>>> import numpy as np
>>> np.set_printoptions(suppress=True, linewidth=200)
>>> rd = lambda a: np.round(a, 1) + 0
>>> mat = np.loadtxt("layer13.csv", delimiter=",")
>>> print(mat)
[[ 0.1  0.3  0.2  0.1 -0.4]
 [-1.5 -1.3 -3.8 -0.9  2.9]
 [-3.3 -3.4 -8.3 -1.6  6.7]
 [ 0.3  0.4  0.3  0.1 -0.5]
 [-1.5 -1.5 -3.6 -0.6  3. ]
 [ 2.   2.1  5.2  1.  -4.1]
 [-2.1 -2.2 -5.5 -1.1  4.2]
 [-0.8 -0.8 -1.9 -0.4  1.9]
 [-0.8 -0.8 -2.4 -0.6  1.9]
 [ 2.6  2.5  6.2  1.3 -5. ]
 [-2.6 -2.7 -6.5 -1.3  5. ]
 [ 0.1  0.1  0.4 -0.1 -0.4]
 [-0.4 -0.4 -1.2 -0.3  0.9]
 [ 1.8  2.   4.7  0.9 -3.5]]
>>> W2 = mat[[2, 10]].astype(float)
>>> for _ in range(7):
...     z = np.linalg.norm(mat[:, None] - W2, axis=-1).argmin(axis=1)
...     W2 = np.array([mat[z == j].mean(axis=0) for j in range(2)])
... 
>>> print(z)
[1 0 0 1 0 1 0 0 0 1 0 1 0 1]
>>> print(np.abs(W2[1] - W2[0]).argmax())
2
>>> print(rd(W2[1] - W2[0]))
[ 2.8  2.9  7.   1.4 -5.6]
>>> print(rd(W2))
[[-1.6 -1.6 -4.2 -0.8  3.3]
 [ 1.2  1.2  2.8  0.5 -2.3]]
>>> print(np.bincount(z))
[8 6]
>>> x = np.array([2, 8, 2, 8, 0])
>>> h = np.maximum(mat @ x, 0)
>>> print(rd(h))
[ 3.8  0.   0.   5.2  0.  39.2  0.   0.   0.  48.   0.   1.   0.  36.2]
>>> print(np.flatnonzero(h > 1e-9))
[ 0  3  5  9 11 13]
>>> print(rd(np.maximum(mat @ (3 * x), 0)))
[ 11.4   0.    0.   15.6   0.  117.6   0.    0.    0.  144.    0.    3.    0.  108.6]
>>> print(rd(mat.T @ h))
[ 270.4  278.   674.3  135.  -531.9]
>>> left, sigma, Vh = np.linalg.svd(mat)
>>> print(rd(sigma))
[23.   0.6  0.4  0.3  0.2]
>>> print(np.argmax(sigma[:-1] / (sigma[1:] + 1e-6)) + 1)
1
>>> out = left[:, :1] @ np.diag(sigma[:1]) @ Vh[:1]
>>> print(rd(np.linalg.norm(mat - out, 2)), rd(sigma[1]))
0.6 0.6
>>> print(np.linalg.matrix_rank(out))
1
>>> cen = mat - mat.mean(axis=0)
>>> left, sigma, Vh = np.linalg.svd(cen, full_matrices=False)
>>> print(rd(sigma))
[22.3  0.5  0.4  0.3  0.2]
>>> print(rd(cen.mean(axis=0)))
[0. 0. 0. 0. 0.]
>>> print(np.abs(left[:, 0]).argmax())
9
>>> print(rd(Vh[0] * np.sign(Vh[0, np.abs(Vh[0]).argmax()])))
[ 0.3  0.3  0.7  0.1 -0.6]
>>> print(np.searchsorted(np.cumsum(sigma ** 2) / (sigma ** 2).sum(), 0.9) + 1)
1
>>> print((np.sign(left[:, 0]) == np.sign(left[0, 0])).astype(int))
[1 0 0 1 0 1 0 0 0 1 0 1 0 1]
>>> A = np.loadtxt("out16.csv", delimiter=",")
>>> print(A)
[[ 0.1 -1.1  1.  -0.6  1.5 -0.8  0.2 -1.  -0.1]
 [ 1.2  0.1  0.9  0.2 -1.9 -1.1  0.3  0.1 -0.6]
 [ 0.1  1.5  0.6 -0.5 -0.4  1.5 -1.   0.5  0.5]
 [-1.2 -0.1 -0.3 -0.4  0.7  1.1  1.3  0.  -1.5]
 [-2.1  0.3  0.8 -1.5  1.3  0.4  0.   0.1 -1.1]]
>>> print(rd(np.linalg.norm(A, "nuc")))
12.8
>>> print(rd(np.linalg.norm(A, axis=1)))
[2.6 2.8 2.6 2.7 3.2]
>>> print(rd(np.linalg.norm(A, axis=0)))
[2.7 1.9 1.7 1.7 2.9 2.3 1.7 1.1 2. ]
>>> print(rd(np.linalg.norm(A, 2)))
4.3
>>> left, sigma = np.linalg.svd(A)
Traceback (most recent call last):
  File "<python-input-38>", line 1, in <module>
    left, sigma = np.linalg.svd(A)
    ^^^^^^^^^^^
ValueError: too many values to unpack (expected 2)
>>> left, sigma, Vh = np.linalg.svd(A, full_matrices=False)
>>> print(rd(sigma))
[4.3 3.1 2.2 2.1 1. ]
>>> print(rd(left.T @ A @ Vh.T))
[[4.3 0.  0.  0.  0. ]
 [0.  3.1 0.  0.  0. ]
 [0.  0.  2.2 0.  0. ]
 [0.  0.  0.  2.1 0. ]
 [0.  0.  0.  0.  1. ]]
>>> print(np.abs(left[:, 0]).round(6).argmax())
4
>>> print(rd(Vh @ Vh.T))
[[1. 0. 0. 0. 0.]
 [0. 1. 0. 0. 0.]
 [0. 0. 1. 0. 0.]
 [0. 0. 0. 1. 0.]
 [0. 0. 0. 0. 1.]]
>>> rng = np.random.default_rng(643264)
>>> out = A + rng.integers(-2, 3, (5, 4)) @ rng.integers(-2, 3, (4, 9))
>>> print(out)
[[ 5.1 -6.1  4.  -1.6  3.5  3.2  1.2 -4.   4.9]
 [ 6.2 -4.9 -1.1 -5.8  3.1 -1.1  1.3  1.1 -2.6]
 [ 4.1 -4.5 -1.4 -6.5  5.6  1.5 -1.   6.5 -5.5]
 [-5.2  5.9  1.7  5.6 -5.3  1.1  1.3 -6.   4.5]
 [-7.1  0.3  4.8  0.5  2.3  2.4 -7.   6.1 -1.1]]
>>> print(np.abs(out - A).sum(axis=1))
[29. 27. 36. 36. 27.]
>>> print(np.linalg.matrix_rank(out - A, tol=1e-8))
4
>>> print(rd(np.linalg.svd(out - A, compute_uv=False)))
[22.5 13.   9.6  1.9  0. ]
>>> def softmax(z):
...     e = np.exp(z - z.max(axis=-1, keepdims=True))
...     return e / e.sum(axis=-1, keepdims=True)
... 
>>> print(rd(softmax(10 * A[1])))
[1. 0. 0. 0. 0. 0. 0. 0. 0.]
>>> print(rd(softmax(A[1] + 3)))
[0.3 0.1 0.2 0.1 0.  0.  0.1 0.1 0. ]
>>> att = A @ A.T / np.sqrt(9)
>>> print(rd(softmax(att)[1] @ A))
[ 1.   0.1  0.9  0.1 -1.5 -0.9  0.2  0.1 -0.5]
>>> F = np.load("test5.npy")
>>> print(rd(F))
[[  0.    0.3  -0.3  -0.2   0.2   0.1  -0.1  -0.3  -0.1   0.3  -0.1]
 [ -3.1   6.4  -5.4  -6.3   4.3  -0.1   2.1  -8.4   0.1   6.5  -4.3]
 [  2.3  -4.5   3.8   4.7  -3.   -0.1  -1.7   6.1   0.2  -4.5   3.2]
 [ -1.1   2.   -1.6  -2.1   1.5   0.    0.5  -2.6   0.1   2.   -1.4]
 [  0.1  -0.4   0.4   0.4  -0.3  -0.2   0.    0.5   0.1  -0.4   0.2]
 [  2.8  -5.8   4.8   5.7  -3.8  -0.2  -1.9   7.8   0.   -5.6   3.8]
 [ -1.9   3.8  -3.2  -3.7   2.5   0.    1.4  -5.1   0.2   3.7  -2.4]
 [  1.8  -3.5   2.9   3.4  -2.1  -0.1  -1.5   4.7   0.1  -3.6   2.4]
 [  7.2 -14.5  12.   14.5  -9.5  -0.1  -4.8  19.5  -0.1 -14.5   9.7]
 [ -1.    2.3  -2.   -2.4   1.8   0.    0.7  -3.3   0.2   2.4  -1.6]
 [  6.2 -12.1  10.2  12.3  -8.2  -0.2  -3.9  16.1   0.1 -12.2   8.1]
 [ -1.4   2.9  -2.5  -3.    2.   -0.2   1.   -4.    0.    3.1  -1.9]
 [  1.2  -2.3   1.9   2.3  -1.7  -0.2  -0.8   3.    0.1  -2.4   1.6]
 [ -1.8   3.8  -3.   -3.8   2.4  -0.1   1.3  -5.   -0.2   3.8  -2.4]
 [ -2.4   4.9  -4.   -4.6   3.1  -0.1   1.4  -6.4   0.    4.6  -3.3]
 [  1.3  -2.7   2.2   2.4  -1.6  -0.1  -1.    3.2  -0.1  -2.7   1.9]
 [  5.5 -11.    9.   11.   -7.1  -0.1  -3.6  14.7   0.  -11.1   7.2]
 [  5.9 -12.   10.   12.   -8.   -0.1  -4.   15.9  -0.1 -11.7   7.8]
 [ -0.6   1.   -0.7  -0.8   0.7   0.    0.4  -1.1  -0.1   0.9  -0.6]
 [  1.8  -3.5   2.9   3.4  -2.3  -0.1  -1.3   4.5   0.   -3.3   2.2]
 [ -0.6   0.9  -0.6  -0.8   0.4   0.1   0.2  -1.1   0.3   0.8  -0.6]
 [  1.3  -2.5   2.2   2.3  -1.7  -0.1  -0.7   3.1  -0.1  -2.5   1.5]
 [ -1.9   3.6  -3.   -3.8   2.4  -0.1   1.4  -4.9   0.1   3.7  -2.5]
 [  1.   -2.    1.7   2.   -1.5   0.   -0.6   2.6  -0.1  -2.2   1.5]
 [  3.8  -7.5   6.4   7.5  -5.2   0.   -2.6  10.   -0.1  -7.6   5.1]
 [  0.3  -0.7   0.5   0.8  -0.4   0.   -0.2   0.6   0.1  -0.7   0.5]
 [  3.1  -6.6   5.5   6.4  -4.5  -0.1  -2.1   8.8  -0.1  -6.7   4.2]
 [ -0.9   1.9  -1.4  -1.8   1.1  -0.1   0.5  -2.2  -0.2   1.7  -1. ]
 [  7.1 -14.1  11.9  14.2  -9.5  -0.2  -4.6  18.9  -0.1 -14.3   9.5]
 [  4.6  -9.5   7.9   9.5  -6.4   0.1  -3.1  12.8   0.1  -9.6   6.5]
 [ -3.9   7.8  -6.5  -7.7   5.1   0.    2.4 -10.3   0.    7.9  -5.2]
 [  3.8  -7.8   6.3   7.7  -5.2  -0.1  -2.6  10.1   0.1  -7.6   5. ]
 [  2.3  -4.6   3.7   4.6  -3.   -0.3  -1.7   6.    0.   -4.7   2.8]
 [ -1.5   3.   -2.4  -2.9   1.8  -0.1   1.1  -3.8   0.    2.9  -1.9]
 [ -1.9   3.9  -3.1  -3.8   2.6   0.    1.2  -5.    0.    3.7  -2.5]]
>>> W2 = F[[15, 19]].astype(float)
>>> for _ in range(3):
...     z = np.linalg.norm(F[:, None] - W2, axis=-1).argmin(axis=1)
...     W2 = np.array([F[z == j].mean(axis=0) for j in range(2)])
... 
>>> print(z)
[0 0 1 0 0 1 0 1 1 0 1 0 0 0 0 0 1 1 0 1 0 0 0 0 1 0 1 0 1 1 0 1 1 0 0]
>>> print(np.abs(W2[1] - W2[0]).argmax())
7
>>> print(np.bincount(z))
[21 14]
>>> print(rd(W2[1] - W2[0]))
[  5.1 -10.2   8.4  10.1  -6.7  -0.1  -3.4  13.5   0.  -10.1   6.7]
>>> M = np.loadtxt("case17.csv", delimiter=",")
>>> print(M)
[[-2.  3. -3.  1.  2. -1. -3. -2. -4. -2.  1. -1.]
 [ 3. -4.  4.  1. -1. -1.  2.  5. -2.  0.  0.  2.]
 [-3.  4. -6. -5.  2.  4.  1.  0.  0.  4. -6.  5.]
 [ 1.  1. -5.  0.  0. -2.  1.  1. -5. -6.  3.  2.]
 [ 2. -1.  2.  0.  6.  1.  0. -5.  0. -4.  1. -1.]
 [-1. -1.  4. -2.  1.  6.  1.  2.  0.  4.  0. -1.]
 [-3.  2.  1.  1.  0.  1.  4.  2. -5.  0. -1. -5.]
 [-2.  5.  0.  1. -5.  2.  2. -6.  1. -2. -3. -1.]
 [-4. -2.  0. -5.  0.  0. -5.  1.  6.  1.  2.  3.]
 [-2.  0.  4. -6. -4.  4.  0. -2.  1. -4.  5.  0.]
 [ 1.  0. -6.  3.  1.  0. -1. -3.  2.  5.  4. -4.]
 [-1.  2.  5.  2. -1. -1. -5. -1.  3.  0. -4.  0.]]
>>> hat = mat @ np.linalg.solve(mat.T @ mat, mat.T)
>>> print(rd(hat @ mat[:, 3]))
[ 0.1 -0.9 -1.6  0.1 -0.6  1.  -1.1 -0.4 -0.6  1.3 -1.3 -0.1 -0.3  0.9]
>>> evals, evecs = np.linalg.eigh(M)
>>> x = np.array([1, 3, 2, 3, 1, -3, -1, 1, -1, -2, 3, -1])
>>> print(rd(x @ M @ x / (x @ x)), rd(evals[0]), rd(evals[-1]))
1.9 -15.4 16.0
>>> print(rd(evecs * np.maximum(evals, 0) @ evecs.T))
[[ 2.1  0.2 -1.3  2.   1.5 -1.3 -0.8 -1.  -2.3 -1.3  1.  -0.2]
 [ 0.2  1.1  0.7  0.6 -1.2  0.1  0.9  0.9 -1.8 -0.4 -1.7  0.6]
 [-1.3  0.7  3.3 -2.6  0.2  2.8  0.2  0.7  0.7  1.1 -3.5  1.8]
 [ 2.   0.6 -2.6  4.1  0.1 -2.8  0.6  0.2 -3.3 -2.7  1.  -0.7]
 [ 1.5 -1.2  0.2  0.1  7.5  0.5 -0.5 -2.7 -0.6 -1.6  0.3 -0.6]
 [-1.3  0.1  2.8 -2.8  0.5  6.6  1.4  0.4  0.1  3.1 -0.1 -0.5]
 [-0.8  0.9  0.2  0.6 -0.5  1.4  6.   1.4 -4.2 -0.2 -1.  -3.2]
 [-1.   0.9  0.7  0.2 -2.7  0.4  1.4  1.7 -0.6  0.1 -1.6  0.4]
 [-2.3 -1.8  0.7 -3.3 -0.6  0.1 -4.2 -0.6  7.6  1.9  0.9  2.1]
 [-1.3 -0.4  1.1 -2.7 -1.6  3.1 -0.2  0.1  1.9  3.1  1.4 -0.5]
 [ 1.  -1.7 -3.5  1.   0.3 -0.1 -1.  -1.6  0.9  1.4  6.8 -3.1]
 [-0.2  0.6  1.8 -0.7 -0.6 -0.5 -3.2  0.4  2.1 -0.5 -3.1  3.9]]
>>> print(rd(evecs * np.abs(evals) @ evecs.T))
[[ 6.3 -2.6  0.5  3.   1.1 -1.5  1.4  0.1 -0.6 -0.5  1.   0.6]
 [-2.6  6.2 -2.7  0.2 -1.5  1.3 -0.3 -3.1 -1.6 -0.8 -3.4 -0.8]
 [ 0.5 -2.7 12.7 -0.2 -1.6  1.6 -0.5  1.3  1.4 -1.8 -1.  -1.4]
 [ 3.   0.2 -0.2  8.3  0.1 -3.5  0.1 -0.7 -1.7  0.6 -1.1 -3.5]
 [ 1.1 -1.5 -1.6  0.1  8.9  0.1 -1.1 -0.4 -1.2  0.7 -0.5 -0.2]
 [-1.5  1.3  1.6 -3.5  0.1  7.2  1.8 -1.3  0.3  2.1 -0.2 -0.1]
 [ 1.4 -0.3 -0.5  0.1 -1.1  1.8  8.1  0.9 -3.4 -0.3 -1.  -1.4]
 [ 0.1 -3.1  1.3 -0.7 -0.4 -1.3  0.9  9.3 -2.2  2.2 -0.3  1.8]
 [-0.6 -1.6  1.4 -1.7 -1.2  0.3 -3.4 -2.2  9.3  2.8 -0.3  1.2]
 [-0.5 -0.8 -1.8  0.6  0.7  2.1 -0.3  2.2  2.8 10.3 -2.2 -1. ]
 [ 1.  -3.4 -1.  -1.1 -0.5 -0.2 -1.  -0.3 -0.3 -2.2  9.6 -2.3]
 [ 0.6 -0.8 -1.4 -3.5 -0.2 -0.1 -1.4  1.8  1.2 -1.  -2.3  7.7]]
